$ ipython --no-banner

In [1]: import numpy as np

In [2]: np.set_printoptions(precision=2, suppress=True, linewidth=140, floatmode="fixed")

In [3]: def rd(a):
   ...:     return np.round(a, 2) + 0
   ...: 

In [4]: m1 = np.load("data.npy")

In [5]: rd(m1)
Out[5]: 
array([[ 1.82,  0.53,  1.11,  1.59,  1.29],
       [-0.46,  2.79,  0.42, -0.88,  0.22],
       [ 1.18,  0.48,  0.35,  0.39, -2.66],
       [-1.91,  0.38,  0.26,  2.22, -0.42],
       [ 0.64,  0.74, -2.72,  0.78,  0.17]])

In [6]: rd(np.linalg.svd(m1, compute_uv=False))
Out[6]: array([3.00, 3.00, 3.00, 3.00, 3.00])

In [7]: rd(m1.T @ m1)
Out[7]: 
array([[9.00, 0.00, 0.00, 0.00, 0.00],
       [0.00, 9.00, 0.00, 0.00, 0.00],
       [0.00, 0.00, 9.00, 0.00, 0.00],
       [0.00, 0.00, 0.00, 9.00, 0.00],
       [0.00, 0.00, 0.00, 0.00, 9.00]])

In [8]: rd(m1 @ m1.T)
Out[8]: 
array([[9.00, 0.00, 0.00, 0.00, 0.00],
       [0.00, 9.00, 0.00, 0.00, 0.00],
       [0.00, 0.00, 9.00, 0.00, 0.00],
       [0.00, 0.00, 0.00, 9.00, 0.00],
       [0.00, 0.00, 0.00, 0.00, 9.00]])

In [9]: rd(np.linalg.norm(m1, axis=0))
Out[9]: array([3.00, 3.00, 3.00, 3.00, 3.00])

In [10]: cov = m1.T @ m1

In [11]: rd(np.linalg.svd(m1, compute_uv=False) ** 2)
Out[11]: array([9.00, 9.00, 9.00, 9.00, 9.00])

In [12]: rd(cov)
Out[12]: 
array([[9.00, 0.00, 0.00, 0.00, 0.00],
       [0.00, 9.00, 0.00, 0.00, 0.00],
       [0.00, 0.00, 9.00, 0.00, 0.00],
       [0.00, 0.00, 0.00, 9.00, 0.00],
       [0.00, 0.00, 0.00, 0.00, 9.00]])

In [13]: np.linalg.matrix_rank(cov)
Out[13]: np.int64(5)

In [14]: np.allclose(cov, cov.T)
Out[14]: True

In [15]: (m1 @ m1.T).shape
Out[15]: (5, 5)

In [16]: rd(np.linalg.eigvals(m1).sum().real)
Out[16]: np.float64(7.36)

In [17]: rd(np.kron(np.eye(2, dtype=int), m1))
Out[17]: 
array([[ 1.82,  0.53,  1.11,  1.59,  1.29,  0.00,  0.00,  0.00,  0.00,  0.00],
       [-0.46,  2.79,  0.42, -0.88,  0.22,  0.00,  0.00,  0.00,  0.00,  0.00],
       [ 1.18,  0.48,  0.35,  0.39, -2.66,  0.00,  0.00,  0.00,  0.00,  0.00],
       [-1.91,  0.38,  0.26,  2.22, -0.42,  0.00,  0.00,  0.00,  0.00,  0.00],
       [ 0.64,  0.74, -2.72,  0.78,  0.17,  0.00,  0.00,  0.00,  0.00,  0.00],
       [ 0.00,  0.00,  0.00,  0.00,  0.00,  1.82,  0.53,  1.11,  1.59,  1.29],
       [ 0.00,  0.00,  0.00,  0.00,  0.00, -0.46,  2.79,  0.42, -0.88,  0.22],
       [ 0.00,  0.00,  0.00,  0.00,  0.00,  1.18,  0.48,  0.35,  0.39, -2.66],
       [ 0.00,  0.00,  0.00,  0.00,  0.00, -1.91,  0.38,  0.26,  2.22, -0.42],
       [ 0.00,  0.00,  0.00,  0.00,  0.00,  0.64,  0.74, -2.72,  0.78,  0.17]])

In [18]: rd(np.einsum("ij,ji->", m1, m1))
Out[18]: np.float64(28.02)

In [19]: rd(np.linalg.eigvals(m1))
Out[19]: array([-3.00+0.00j,  2.18+2.06j,  2.18-2.06j,  3.00+0.03j,  3.00-0.03j])

In [20]: A2 = np.linalg.inv(m1)

In [21]: rd(np.linalg.det(m1) * np.linalg.det(A2))
Out[21]: np.float64(1.0)

In [22]: rd(np.linalg.inv(A2))
Out[22]: 
array([[ 1.82,  0.53,  1.11,  1.59,  1.29],
       [-0.46,  2.79,  0.42, -0.88,  0.22],
       [ 1.18,  0.48,  0.35,  0.39, -2.66],
       [-1.91,  0.38,  0.26,  2.22, -0.42],
       [ 0.64,  0.74, -2.72,  0.78,  0.17]])

In [23]: rng = np.random.default_rng(98027)

In [24]: labels = rng.permutation(5)

In [25]: labels
Out[25]: array([3, 0, 1, 2, 4])

In [26]: A2 = m1[labels][:, labels]

In [27]: np.allclose(A2, m1)
Out[27]: False

In [28]: rd(np.diag(A2))
Out[28]: array([2.22, 1.82, 2.79, 0.35, 0.17])
